% ipython --no-banner

In [1]: import numpy as np

In [2]: np.set_printoptions(precision=2, suppress=True, linewidth=200, floatmode="fixed")

In [3]: tidy = lambda a: np.round(a, 2) + 0

In [4]: arr = np.load("arr.npy")

In [5]: arr
Out[5]: 
array([[-1, -2, -1, -2, -1, -2],
       [-1,  0, -1,  0, -1,  0],
       [-3,  3, -3,  3, -3,  3],
       [-1, -2, -1, -2, -1, -2],
       [-1,  0, -1,  0, -1,  0],
       [-3,  3, -3,  3, -3,  3]])

In [6]: Y = arr / np.sqrt((arr ** 2).mean(axis=1, keepdims=True))

In [7]: np.linalg.matrix_rank(arr - arr.mean(axis=1, keepdims=True))
Out[7]: np.int64(1)

In [8]: E = np.load("dump.npy")

In [9]: E
Out[9]: 
array([[2, 2, 1],
       [0, 3, 2],
       [2, 1, 1]])

In [10]: np.allclose(arr[:-1].T @ np.linalg.lstsq(arr[:-1].T, arr[-1])[0], arr[-1])
Out[10]: True

In [11]: tidy(np.trace(np.linalg.pinv(arr) @ arr))
Out[11]: np.float64(2.0)

In [12]: np.abs(np.diag(np.linalg.qr(arr)[1])) > 1e-9
Out[12]: array([ True,  True, False, False, False, False])

In [13]: q = E.astype(float).copy()

In [14]: for j in range(3):
    ...:     q[:, j] -= q[:, :j] @ (q[:, :j].T @ q[:, j])
    ...:     q[:, j] /= np.linalg.norm(q[:, j])
    ...: 

In [15]: tidy(q.T @ E)
Out[15]: 
array([[2.83, 2.12, 1.41],
       [0.00, 3.08, 1.95],
       [0.00, 0.00, 0.46]])

In [16]: tidy(q)
Out[16]: 
array([[ 0.71,  0.16, -0.69],
       [ 0.00,  0.97,  0.23],
       [ 0.71, -0.16,  0.69]])

In [17]: x0 = np.array([-5, 4, -2])

In [18]: tidy(q @ x0)
Out[18]: array([-1.51,  3.43, -5.56])

In [19]: rng = np.random.default_rng(33843)

In [20]: z = rng.permutation(3)

In [21]: Y = E[:, z] * rng.choice([-1, 1], 3)

In [22]: Y
Out[22]: 
array([[-1,  2,  2],
       [-2,  0,  3],
       [-1,  2,  1]])

In [23]: left, _, Vh = np.linalg.svd(E.T @ Y)

In [24]: tidy(np.linalg.lstsq(E, Y)[0])
Out[24]: 
array([[ 0.00,  1.00,  0.00],
       [ 0.00,  0.00,  1.00],
       [-1.00,  0.00,  0.00]])

In [25]: tidy(np.linalg.det(2 * E)), tidy(np.linalg.det(E))
Out[25]: (np.float64(32.0), np.float64(4.0))

In [26]: tidy(np.linalg.det(E.T))
Out[26]: np.float64(4.0)

In [27]: np.einsum("ij,ji->", E, E)
Out[27]: np.int64(22)

In [28]: tidy(np.linalg.det(E[::-1]))
Out[28]: np.float64(-4.0)

In [29]: K = np.loadtxt("m.csv", delimiter=",")

In [30]: K
Out[30]: 
array([[-0.70,  2.10],
       [-0.40, -0.20],
       [ 1.60,  1.60],
       [ 0.60,  0.20],
       [-0.70,  0.30],
       [ 0.20,  0.80],
       [-0.70, -1.40]])

In [31]: Y = K / np.linalg.norm(K, axis=1, keepdims=True)

In [32]: cov = Y @ Y.T

In [33]: tidy(np.linalg.norm(Y, axis=1))
Out[33]: array([1.00, 1.00, 1.00, 1.00, 1.00, 1.00, 1.00])

In [34]: np.argwhere(np.triu(np.abs(cov) > 0.95, 1))
Out[34]: 
array([[1, 3],
       [5, 6]])

In [35]: (np.abs(cov) > 0.9).astype(int)
Out[35]: 
array([[1, 0, 0, 0, 0, 0, 0],
       [0, 1, 1, 1, 0, 0, 0],
       [0, 1, 1, 0, 0, 0, 1],
       [0, 1, 0, 1, 0, 0, 0],
       [0, 0, 0, 0, 1, 0, 0],
       [0, 0, 0, 0, 0, 1, 1],
       [0, 0, 1, 0, 0, 1, 1]])

In [36]: (cov - 2 * np.eye(7)).round(6).argmax(axis=1)
Out[36]: array([5, 6, 3, 2, 0, 2, 1])

In [37]: Y = np.c_[K[:, :1] @ np.array([[3]]), np.array([1, -1, -5, 7, 9, 6, 5])]

In [38]: tidy(Y)
Out[38]: 
array([[-2.10,  1.00],
       [-1.20, -1.00],
       [ 4.80, -5.00],
       [ 1.80,  7.00],
       [-2.10,  9.00],
       [ 0.60,  6.00],
       [-2.10,  5.00]])

In [39]: tidy(np.linalg.norm(Y - K @ np.linalg.lstsq(K, Y)[0], axis=0))
Out[39]: array([ 0.00, 13.50])

In [40]: tidy(np.linalg.lstsq(K, Y[:, 0])[0])
Out[40]: array([3.00, 0.00])

In [41]: m1 = np.array([[0, -3, 2, 0], [3, 0, -1, 2], [-2, 1, 0, 5], [0, -2, -5, 0]])

In [42]: r0 = np.array([-1, 0, 0, -3])

In [43]: Y = m1 + np.outer(r0, np.eye(4)[2])

In [44]: np.linalg.matrix_rank(Y - m1)
Out[44]: np.int64(1)

In [45]: left, sigma, Vh = np.linalg.svd(m1, full_matrices=False)

In [46]: (sigma > 1e-8).sum()
Out[46]: np.int64(4)

In [47]: tidy(sigma)
Out[47]: array([5.62, 5.62, 3.38, 3.38])

In [48]: np.allclose(left * sigma @ Vh, m1)
Out[48]: True

In [49]: tidy(left.T @ left)
Out[49]: 
array([[1.00, 0.00, 0.00, 0.00],
       [0.00, 1.00, 0.00, 0.00],
       [0.00, 0.00, 1.00, 0.00],
       [0.00, 0.00, 0.00, 1.00]])

In [50]: tidy(left.T @ m1 @ Vh.T)
Out[50]: 
array([[5.62, 0.00, 0.00, 0.00],
       [0.00, 5.62, 0.00, 0.00],
       [0.00, 0.00, 3.38, 0.00],
       [0.00, 0.00, 0.00, 3.38]])

In [51]: tidy(Vh @ Vh.T)
Out[51]: 
array([[1.00, 0.00, 0.00, 0.00],
       [0.00, 1.00, 0.00, 0.00],
       [0.00, 0.00, 1.00, 0.00],
       [0.00, 0.00, 0.00, 1.00]])

In [52]: np.linalg.norm(m1, axis=1).argmax()
Out[52]: np.int64(2)

In [53]: tidy(np.linalg.norm(m1[2], 1)), tidy(np.linalg.norm(m1[2], np.inf))
Out[53]: (np.float64(8.0), np.float64(5.0))

In [54]: tidy(np.linalg.norm(m1[2] - m1[1]))
Out[54]: np.float64(6.0)

In [55]: data = np.load("out18.npy")

In [56]: tidy(data)
Out[56]: 
array([[ 0.28, -0.16, -0.28, -0.22, -0.16,  0.16],
       [-0.16,  0.09,  0.16,  0.12,  0.09, -0.09],
       [-0.28,  0.16,  0.28,  0.22,  0.16, -0.16],
       [-0.22,  0.12,  0.22,  0.17,  0.12, -0.12],
       [-0.16,  0.09,  0.16,  0.12,  0.09, -0.09],
       [ 0.16, -0.09, -0.16, -0.12, -0.09,  0.09]])

In [57]: tidy(data.ravel(order="F"))
Out[57]: 
array([ 0.28, -0.16, -0.28, -0.22, -0.16,  0.16, -0.16,  0.09,  0.16,  0.12,  0.09, -0.09, -0.28,  0.16,  0.28,  0.22,  0.16, -0.16, -0.22,  0.12,  0.22,  0.17,  0.12, -0.12, -0.16,  0.09,  0.16,
        0.12,  0.09, -0.09,  0.16, -0.09, -0.16, -0.12, -0.09,  0.09])

In [58]: tidy(data.reshape(2, -1))
Out[58]: 
array([[ 0.28, -0.16, -0.28, -0.22, -0.16,  0.16, -0.16,  0.09,  0.16,  0.12,  0.09, -0.09, -0.28,  0.16,  0.28,  0.22,  0.16, -0.16],
       [-0.22,  0.12,  0.22,  0.17,  0.12, -0.12, -0.16,  0.09,  0.16,  0.12,  0.09, -0.09,  0.16, -0.09, -0.16, -0.12, -0.09,  0.09]])

In [59]: t3 = data.reshape(6, 2, -1)

In [60]: tidy(np.swapaxes(t3, 1, 2)[5])
Out[60]: 
array([[ 0.16, -0.12],
       [-0.09, -0.09],
       [-0.16,  0.09]])

In [61]: tidy(t3.sum(axis=1))
Out[61]: 
array([[ 0.06, -0.31, -0.13],
       [-0.03,  0.17,  0.07],
       [-0.06,  0.31,  0.13],
       [-0.05,  0.24,  0.10],
       [-0.03,  0.17,  0.07],
       [ 0.03, -0.17, -0.07]])

In [62]: tidy(t3.transpose(1, 0, 2))
Out[62]: 
array([[[ 0.28, -0.16, -0.28],
        [-0.16,  0.09,  0.16],
        [-0.28,  0.16,  0.28],
        [-0.22,  0.12,  0.22],
        [-0.16,  0.09,  0.16],
        [ 0.16, -0.09, -0.16]],

       [[-0.22, -0.16,  0.16],
        [ 0.12,  0.09, -0.09],
        [ 0.22,  0.16, -0.16],
        [ 0.17,  0.12, -0.12],
        [ 0.12,  0.09, -0.09],
        [-0.12, -0.09,  0.09]]])

In [63]: t3.shape
Out[63]: (6, 2, 3)

In [64]: tidy(t3[:, 0])
Out[64]: 
array([[ 0.28, -0.16, -0.28],
       [-0.16,  0.09,  0.16],
       [-0.28,  0.16,  0.28],
       [-0.22,  0.12,  0.22],
       [-0.16,  0.09,  0.16],
       [ 0.16, -0.09, -0.16]])

In [65]: np.linalg.lstsq(data[:-1].T, data[-1])[2]
Out[65]: np.int32(1)

In [66]: np.unique(data.round(6), axis=0).shape
Out[66]: (5, 6)

In [67]: np.allclose(data[:-1].T @ np.linalg.lstsq(data[:-1].T, data[-1])[0], data[-1])
Out[67]: True

In [68]: tidy(np.trace(np.linalg.pinv(data) @ data))
Out[68]: np.float64(1.0)

In [69]: vals, vecs = np.linalg.eigh(data)

In [70]: x0 = np.array([1, 2, 0, 0, 2, 2])

In [71]: tidy(x0 @ data @ x0)
Out[71]: np.float64(0.0)

In [72]: tidy(np.abs(data).sum(axis=1).max()), np.abs(vals).max()
Out[72]: (np.float64(1.26), np.float64(1.0))

In [73]: tidy(np.linalg.eigvalsh(data[1:, 1:]))
Out[73]: array([0.00, 0.00, 0.00, 0.00, 0.72])

In [74]: def softmax(z):
    ...:     e = np.exp(z - z.max(axis=-1, keepdims=True))
    ...:     return e / e.sum(axis=-1, keepdims=True)
    ...: 

In [75]: tidy(softmax(10 * data[5]))
Out[75]: array([0.56, 0.05, 0.02, 0.03, 0.05, 0.28])

In [76]: tidy(softmax(data).sum(axis=1))
Out[76]: array([1.00, 1.00, 1.00, 1.00, 1.00, 1.00])

In [77]: tidy(softmax(data[5] + -2))
Out[77]: array([0.20, 0.16, 0.15, 0.15, 0.16, 0.19])

In [78]: scores = data @ data.T / np.sqrt(6)

In [79]: tidy(softmax(scores + np.triu(np.full(scores.shape, -np.inf), 1)))
Out[79]: 
array([[1.00, 0.00, 0.00, 0.00, 0.00, 0.00],
       [0.48, 0.52, 0.00, 0.00, 0.00, 0.00],
       [0.29, 0.35, 0.36, 0.00, 0.00, 0.00],
       [0.22, 0.25, 0.26, 0.26, 0.00, 0.00],
       [0.18, 0.20, 0.21, 0.20, 0.20, 0.00],
       [0.18, 0.16, 0.16, 0.16, 0.16, 0.18]])

In [80]: left, sigma, Vh = np.linalg.svd(arr)

In [81]: np.argmax(sigma[:-1] / (sigma[1:] + 1e-6)) + 1
Out[81]: np.int64(2)

In [82]: tidy(sigma)
Out[82]: array([10.70,  5.44,  0.00,  0.00,  0.00,  0.00])

In [83]: Y = left[:, :2] @ np.diag(sigma[:2]) @ Vh[:2]

In [84]: tidy(np.abs(arr - Y).max())
Out[84]: np.float64(0.0)

In [85]: tidy(Y)
Out[85]: 
array([[-1.00, -2.00, -1.00, -2.00, -1.00, -2.00],
       [-1.00,  0.00, -1.00,  0.00, -1.00,  0.00],
       [-3.00,  3.00, -3.00,  3.00, -3.00,  3.00],
       [-1.00, -2.00, -1.00, -2.00, -1.00, -2.00],
       [-1.00,  0.00, -1.00,  0.00, -1.00,  0.00],
       [-3.00,  3.00, -3.00,  3.00, -3.00,  3.00]])

In [86]: tidy(np.linalg.norm(arr - Y, 2)), tidy(sigma[2])
Out[86]: (np.float64(0.0), np.float64(0.0))

In [87]: tidy(np.linalg.norm(arr - Y) / np.linalg.norm(arr))
Out[87]: np.float64(0.0)

In [88]: np.linalg.matrix_rank(arr, rtol=0.05)
Out[88]: np.int64(2)

In [89]: F = np.array([[-9.0, -9.0, 15.0, 6.0],
    ...:     [-16.0, -9.0, 16.0, 0.0],
    ...:     [-16.0, -9.0, 22.0, 6.0],
    ...:     [16.0, 9.0, -16.0, 0.0]])

In [90]: left, sigma, Vh = np.linalg.svd(F)

In [91]: vecs = Vh[:(sigma > 1e-8).sum()]

In [92]: x0 = F[0] + 2 * F[3] + rng.integers(2) * np.eye(4)[2]

In [93]: x0
Out[93]: array([ 23.00,   9.00, -16.00,   6.00])

In [94]: tidy(np.diag(vecs.T @ vecs))
Out[94]: array([0.67, 1.00, 0.67, 0.67])

In [95]: tidy(vecs.T @ vecs)
Out[95]: 
array([[ 0.67,  0.00, -0.33,  0.33],
       [ 0.00,  1.00,  0.00,  0.00],
       [-0.33,  0.00,  0.67,  0.33],
       [ 0.33,  0.00,  0.33,  0.67]])

In [96]: np.linalg.matrix_rank(np.vstack([F, x0]))
Out[96]: np.int64(4)

In [97]: np.allclose(vecs.T @ vecs @ x0, x0)
Out[97]: False

In [98]: tidy(np.linalg.norm(x0 - vecs.T @ vecs @ x0))
Out[98]: np.float64(0.58)

In [99]: J = np.loadtxt("x.csv", delimiter=",")

In [100]: J
Out[100]: 
array([[  0.00,   3.00,   0.00,   2.00,   3.00,   3.00,  -3.00],
       [ -2.00,   2.00,   1.00,   0.00,  -3.00,  -2.00,  -2.00],
       [ -2.00,   0.00,   2.00,  -2.00,   2.00,  -3.00,  -1.00],
       [ -1.00,  -2.00,   1.00,  -3.00,  -3.00,   2.00,   0.00],
       [ -3.00,   1.00,  -1.00,   1.00,  -3.00,   0.00,  -2.00],
       [ -3.00,  -3.00,   1.00,   1.00,  -3.00,  -1.00,  -3.00],
       [-10.00,  13.00,   5.00,   2.00, -12.00,  -7.00, -13.00]])

In [101]: np.allclose(J[:-1].T @ np.linalg.lstsq(J[:-1].T, J[-1])[0], J[-1])
Out[101]: True

In [102]: tidy(J @ np.linalg.pinv(J) @ J)
Out[102]: 
array([[  0.00,   3.00,   0.00,   2.00,   3.00,   3.00,  -3.00],
       [ -2.00,   2.00,   1.00,   0.00,  -3.00,  -2.00,  -2.00],
       [ -2.00,   0.00,   2.00,  -2.00,   2.00,  -3.00,  -1.00],
       [ -1.00,  -2.00,   1.00,  -3.00,  -3.00,   2.00,   0.00],
       [ -3.00,   1.00,  -1.00,   1.00,  -3.00,   0.00,  -2.00],
       [ -3.00,  -3.00,   1.00,   1.00,  -3.00,  -1.00,  -3.00],
       [-10.00,  13.00,   5.00,   2.00, -12.00,  -7.00, -13.00]])

In [103]: np.linalg.lstsq(J[:-1].T, J[-1])[2]
Out[103]: np.int32(6)

In [104]: tidy(np.trace(np.linalg.pinv(J) @ J))
Out[104]: np.float64(6.0)

In [105]: left, sigma, Vh = np.linalg.svd(J)

In [106]: np.argmax(sigma[:-1] / (sigma[1:] + 1e-6)) + 1
Out[106]: np.int64(6)

In [107]: Y = left[:, :6] @ np.diag(sigma[:6]) @ Vh[:6]

In [108]: np.linalg.matrix_rank(Y)
Out[108]: np.int64(6)

In [109]: tidy(np.linalg.norm(J - Y, 2)), tidy(sigma[6])
Out[109]: (np.float64(0.0), np.float64(0.0))

In [110]: theta = np.radians(60)

In [111]: Rm = np.eye(7)

In [112]: Rm[3, 3] = Rm[2, 2] = np.cos(theta)

In [113]: Rm[3, 2], Rm[2, 3] = -np.sin(theta), np.sin(theta)

In [114]: tidy(Rm)
Out[114]: 
array([[ 1.00,  0.00,  0.00,  0.00,  0.00,  0.00,  0.00],
       [ 0.00,  1.00,  0.00,  0.00,  0.00,  0.00,  0.00],
       [ 0.00,  0.00,  0.50,  0.87,  0.00,  0.00,  0.00],
       [ 0.00,  0.00, -0.87,  0.50,  0.00,  0.00,  0.00],
       [ 0.00,  0.00,  0.00,  0.00,  1.00,  0.00,  0.00],
       [ 0.00,  0.00,  0.00,  0.00,  0.00,  1.00,  0.00],
       [ 0.00,  0.00,  0.00,  0.00,  0.00,  0.00,  1.00]])

In [115]: Y = J @ Rm.T

In [116]: tidy(np.linalg.svd(J, compute_uv=False)), tidy(np.linalg.svd(Y, compute_uv=False))
Out[116]: 
(array([26.72,  7.91,  5.56,  4.42,  3.73,  1.78,  0.00]),
 array([26.72,  7.91,  5.56,  4.42,  3.73,  1.78,  0.00]))

In [117]: np.allclose(np.linalg.norm(J, axis=1), np.linalg.norm(Y, axis=1))
Out[117]: True

In [118]: tidy(np.linalg.det(Rm)), np.trace(Rm)
Out[118]: (np.float64(1.0), np.float64(6.0))
